In [1]: import numpy as np

In [2]: np.set_printoptions(suppress=True, linewidth=100)

In [3]: W0 = np.load("m.npy")

In [4]: W0
Out[4]: 
array([[ 0.,  4.,  5.,  4.,  2.],
       [ 4., 15., 20., 16.,  8.],
       [ 5., 20., 24., 20., 10.],
       [ 4., 16., 20., 15.,  8.],
       [ 2.,  8., 10.,  8.,  3.]])

In [5]: np.round(np.linalg.eigvalsh(W0).min(), 1)
Out[5]: np.float64(-1.0)

In [6]: [round(float(np.linalg.det(W0[:i, :i])), 2) + 0 for i in range(1, 6)]
Out[6]: [0.0, -16.0, 41.0, -57.0, 61.0]

In [7]: ev, V = np.linalg.eigh(W0)

In [8]: x0 = np.array([-7, 5, 7, 5, 1])

In [9]: np.round(V * np.maximum(ev, 0) @ V.T, 1)
Out[9]: 
array([[ 1. ,  3.9,  4.9,  3.9,  2. ],
       [ 3.9, 15.7, 19.7, 15.7,  7.9],
       [ 4.9, 19.7, 24.6, 19.7,  9.8],
       [ 3.9, 15.7, 19.7, 15.7,  7.9],
       [ 2. ,  7.9,  9.8,  7.9,  3.9]])

In [10]: mat = np.load("arr.npy")

In [11]: mat
Out[11]: 
array([[ 4.6, -3.2,  2.1],
       [-2.7,  0.8, -0.3],
       [-6.3, -1.7, -2.4],
       [ 0.7,  0.2,  0.2],
       [ 3.7, -0.6, -3.4],
       [-5. ,  0.3, -2.5],
       [ 0. , -1. ,  1.4],
       [-4.8, -0.7,  0.7],
       [ 2.9, -0.5,  0.1],
       [-6.1, -0.4,  3. ],
       [-2.7, -1.3, -3.7],
       [ 2.5, -0.9, -1.6],
       [ 3.1,  1. , -0.5],
       [ 0.7, -0.2, -1.6],
       [-2. ,  0. ,  1.7],
       [-2.4,  2.3,  0.1],
       [ 2.1,  3. ,  1. ],
       [ 0.5, -0.5,  2.9],
       [ 2.5, -1.8,  0.7],
       [ 4.1, -3.3,  1.2]])

In [12]: Xs = (mat - mat.mean(axis=0)) / mat.std(axis=0)

In [13]: np.round(Xs.std(axis=0), 1)
Out[13]: array([1., 1., 1.])

In [14]: c = np.linalg.lstsq(np.delete(Xs, 1, axis=1), Xs[:, 1])[0]

In [15]: np.abs(c).argmax()
Out[15]: np.int64(0)

In [16]: proj = mat @ np.linalg.solve(mat.T @ mat, mat.T)

In [17]: np.linalg.matrix_rank(np.eye(20) - proj)
Out[17]: np.int64(17)

In [18]: np.allclose(proj @ proj, proj)
Out[18]: True

In [19]: np.round(np.linalg.eigvalsh(proj), 1) + 0
Out[19]: array([0., 0., 0., 0., 0., 0., 0., 0., 0., 0., 0., 0., 0., 0., 0., 0., 0., 1., 1., 1.])

In [20]: E = np.load("out9.npy")

In [21]: E
Out[21]: 
array([[-0.4, -0.2, -1.1, -1.3, -0.5, -0.7],
       [ 1.8,  0.2, -0.2,  0.4,  0.2,  0.7],
       [ 1.6,  0.2,  0. ,  0.2, -0.2,  0.6],
       [-1.6,  1.6, -0.2, -1. ,  0.9,  1.7],
       [ 0.2, -0.7,  0.8, -0.5, -2.2,  0.6]])

In [22]: np.linalg.cond(E) > 100
Out[22]: np.False_

In [23]: r0 = np.array([1, 2, 2])

In [24]: np.round(np.array([np.convolve(row, r0, "same") for row in E]), 1)
Out[24]: 
array([[-1. , -2.3, -3.9, -5.3, -4.3, -2.4],
       [ 3.8,  3.8,  0.4,  0.6,  1.9,  1.8],
       [ 3.4,  3.6,  0.6,  0.2,  0.6,  0.8],
       [-1.6, -0.2,  1.8, -1.5,  1.5,  5.2],
       [-0.3, -0.2, -0.3, -1.6, -4.8, -3.2]])

In [25]: np.round(np.correlate(E[2], E[1], "full"), 1)
Out[25]: array([ 1.1,  0.5,  0.7, -0.1,  0.2,  3.4,  0.4,  0.3,  0.2, -0.2,  1.1])

In [26]: left, sigma, VT = np.linalg.svd(E)

In [27]: sigma.round(1)
Out[27]: array([3.5, 2.7, 2.3, 1.6, 0.1])

In [28]: out = left[:, :4] @ np.diag(sigma[:4]) @ VT[:4]

In [29]: out.round(1) + 0
Out[29]: 
array([[-0.4, -0.2, -1.1, -1.3, -0.5, -0.7],
       [ 1.8,  0.3, -0.2,  0.4,  0.2,  0.7],
       [ 1.6,  0.1,  0. ,  0.2, -0.2,  0.7],
       [-1.6,  1.6, -0.2, -1. ,  0.9,  1.7],
       [ 0.2, -0.7,  0.8, -0.5, -2.2,  0.6]])

In [30]: round(float(np.linalg.norm(E - out, 2)), 1), round(sigma[4], 1)
Out[30]: (0.1, np.float64(0.1))

In [31]: round(np.abs(E - out).max(), 1)
Out[31]: np.float64(0.1)

In [32]: rng = np.random.default_rng(3896)

In [33]: out = E + rng.integers(-2, 3, (5, 4)) @ rng.integers(-2, 3, (4, 6))

In [34]: out
Out[34]: 
array([[-1.4, -2.2, -7.1,  1.7, -2.5, -2.7],
       [ 5.8,  7.2,  1.8, -1.6,  6.2,  2.7],
       [-1.4, -4.8,  0. ,  0.2, -4.2,  0.6],
       [-6.6, -6.4, -1.2,  3. , -5.1, -5.3],
       [ 5.2,  4.3,  0.8,  0.5, -2.2,  4.6]])

In [35]: np.linalg.matrix_rank(out - E, tol=1e-8)
Out[35]: np.int64(4)

In [36]: np.round(out - E, 1)
Out[36]: 
array([[-1., -2., -6.,  3., -2., -2.],
       [ 4.,  7.,  2., -2.,  6.,  2.],
       [-3., -5.,  0.,  0., -4.,  0.],
       [-5., -8., -1.,  4., -6., -7.],
       [ 5.,  5.,  0.,  1.,  0.,  4.]])

In [37]: np.abs(out - E).sum(axis=1)
Out[37]: array([16., 23., 12., 31., 15.])

In [38]: J = np.loadtxt("w.csv", delimiter=",")

In [39]: J.round(1)
Out[39]: 
array([[ 0.5, -0.9,  0. ],
       [ 0.9,  0.5,  0. ],
       [ 0. ,  0. ,  1. ]])

In [40]: r0 = np.array([2, 3, 0])

In [41]: out = J + np.outer(r0, np.eye(3)[0])

In [42]: np.linalg.matrix_rank(np.linalg.inv(out) - np.linalg.inv(J), tol=1e-8)
Out[42]: np.int64(1)

In [43]: round(float(np.linalg.det(out) / np.linalg.det(J)), 1), round(float(1 + np.linalg.solve(J, r0)[0]), 1)
Out[43]: (4.6, 4.6)

In [44]: np.linalg.matrix_rank(out - J)
Out[44]: np.int64(1)

In [45]: np.trace(W0)
Out[45]: np.float64(57.0)

In [46]: np.round(np.sort(np.abs(np.linalg.eigvals(W0))), 1)
Out[46]: array([ 1.,  1.,  1.,  1., 61.])

In [47]: round(float(np.abs(np.linalg.eigvals(W0)).max()), 1)
Out[47]: 61.0

In [48]: np.allclose(W0, W0.T)
Out[48]: True
